$ python3 -q
>>> import numpy as np
>>> np.set_printoptions(suppress=True, linewidth=200)
>>> def rnd(a):
...     return np.round(a, 3) + 0
... 
>>> Y = np.array([[2, 2], [0, 0], [2, 2]])
>>> arr = np.kron(np.eye(3, dtype=int), Y)
>>> arr
array([[2, 2, 0, 0, 0, 0],
       [0, 0, 0, 0, 0, 0],
       [2, 2, 0, 0, 0, 0],
       [0, 0, 2, 2, 0, 0],
       [0, 0, 0, 0, 0, 0],
       [0, 0, 2, 2, 0, 0],
       [0, 0, 0, 0, 2, 2],
       [0, 0, 0, 0, 0, 0],
       [0, 0, 0, 0, 2, 2]])
>>> # looks like rank 3
>>> try:
...     np.linalg.inv(arr)
... except np.linalg.LinAlgError as e:
...     print(e)
... 
Last 2 dimensions of the array must be square
>>> rnd(arr @ np.linalg.pinv(arr) @ arr)
array([[2., 2., 0., 0., 0., 0.],
       [0., 0., 0., 0., 0., 0.],
       [2., 2., 0., 0., 0., 0.],
       [0., 0., 2., 2., 0., 0.],
       [0., 0., 0., 0., 0., 0.],
       [0., 0., 2., 2., 0., 0.],
       [0., 0., 0., 0., 2., 2.],
       [0., 0., 0., 0., 0., 0.],
       [0., 0., 0., 0., 2., 2.]])
>>> rnd(np.trace(np.linalg.pinv(arr) @ arr))
np.float64(3.0)
>>> np.unique(arr.round(6), axis=0).shape
(4, 6)
>>> np.linalg.lstsq(arr[:-1].T, arr[-1])[2]
np.int32(3)
>>> x = np.array([0, 5, 7, 4, 8, 7])
>>> arr @ (2 * x)
array([20,  0, 20, 44,  0, 44, 60,  0, 60])
>>> np.einsum("ij,j->i", arr, x)
array([10,  0, 10, 22,  0, 22, 30,  0, 30])
>>> arr @ np.eye(6)[0]
array([2., 0., 2., 0., 0., 0., 0., 0., 0.])
>>> arr @ np.ones(6)
array([4., 0., 4., 4., 0., 4., 4., 0., 4.])
>>> (arr @ x).argmax()
np.int64(6)
>>> np.sign((arr @ x).round(6))
array([1, 0, 1, 1, 0, 1, 1, 0, 1])
>>> ang = np.radians(45)
>>> Rm = np.eye(6)
>>> Rm[1, 1] = Rm[3, 3] = np.cos(ang)
>>> Rm[1, 3], Rm[3, 1] = -np.sin(ang), np.sin(ang)
>>> rnd(Rm)
array([[ 1.   ,  0.   ,  0.   ,  0.   ,  0.   ,  0.   ],
       [ 0.   ,  0.707,  0.   , -0.707,  0.   ,  0.   ],
       [ 0.   ,  0.   ,  1.   ,  0.   ,  0.   ,  0.   ],
       [ 0.   ,  0.707,  0.   ,  0.707,  0.   ,  0.   ],
       [ 0.   ,  0.   ,  0.   ,  0.   ,  1.   ,  0.   ],
       [ 0.   ,  0.   ,  0.   ,  0.   ,  0.   ,  1.   ]])
>>> Y = arr @ Rm.T
>>> np.allclose(np.linalg.norm(arr, axis=1), np.linalg.norm(Y, axis=1))
True
>>> np.allclose(arr @ arr.T, Y @ Y.T)
True
>>> rnd(np.linalg.svd(arr, compute_uv=False)), rnd(np.linalg.svd(Y, compute_uv=False))
(array([4., 4., 4., 0., 0., 0.]), array([4., 4., 4., 0., 0., 0.]))
>>> rnd(Y)
array([[ 2.   ,  1.414,  0.   ,  1.414,  0.   ,  0.   ],
       [ 0.   ,  0.   ,  0.   ,  0.   ,  0.   ,  0.   ],
       [ 2.   ,  1.414,  0.   ,  1.414,  0.   ,  0.   ],
       [ 0.   , -1.414,  2.   ,  1.414,  0.   ,  0.   ],
       [ 0.   ,  0.   ,  0.   ,  0.   ,  0.   ,  0.   ],
       [ 0.   , -1.414,  2.   ,  1.414,  0.   ,  0.   ],
       [ 0.   ,  0.   ,  0.   ,  0.   ,  2.   ,  2.   ],
       [ 0.   ,  0.   ,  0.   ,  0.   ,  0.   ,  0.   ],
       [ 0.   ,  0.   ,  0.   ,  0.   ,  2.   ,  2.   ]])
>>> data = np.array([[4.0, 0.0, 0.0, 0.0, 3.0, 0.0],
...     [0.0, 4.0, 3.0, 3.0, 0.0, 3.0],
...     [0.0, 3.0, 4.0, 3.0, 0.0, 3.0],
...     [0.0, 3.0, 3.0, 4.0, 0.0, 3.0],
...     [3.0, 0.0, 0.0, 0.0, 4.0, 0.0],
...     [0.0, 3.0, 3.0, 3.0, 0.0, 4.0]])
>>> data
array([[4., 0., 0., 0., 3., 0.],
       [0., 4., 3., 3., 0., 3.],
       [0., 3., 4., 3., 0., 3.],
       [0., 3., 3., 4., 0., 3.],
       [3., 0., 0., 0., 4., 0.],
       [0., 3., 3., 3., 0., 4.]])
>>> # symmetric
>>> Y = data / np.linalg.norm(data, axis=1, keepdims=True)
>>> G = Y @ Y.T
>>> (G - 2 * np.eye(6)).round(6).argmax(axis=1)
array([4, 2, 1, 1, 0, 1])
>>> rnd(np.linalg.norm(Y, axis=1))
array([1., 1., 1., 1., 1., 1.])
>>> rnd(G)
array([[1.   , 0.   , 0.   , 0.   , 0.96 , 0.   ],
       [0.   , 1.   , 0.977, 0.977, 0.   , 0.977],
       [0.   , 0.977, 1.   , 0.977, 0.   , 0.977],
       [0.   , 0.977, 0.977, 1.   , 0.   , 0.977],
       [0.96 , 0.   , 0.   , 0.   , 1.   , 0.   ],
       [0.   , 0.977, 0.977, 0.977, 0.   , 1.   ]])
>>> (np.abs(G) > 0.9).astype(int)
array([[1, 0, 0, 0, 1, 0],
       [0, 1, 1, 1, 0, 1],
       [0, 1, 1, 1, 0, 1],
       [0, 1, 1, 1, 0, 1],
       [1, 0, 0, 0, 1, 0],
       [0, 1, 1, 1, 0, 1]])
>>> G[4]
array([0.96, 0.  , 0.  , 0.  , 1.  , 0.  ])
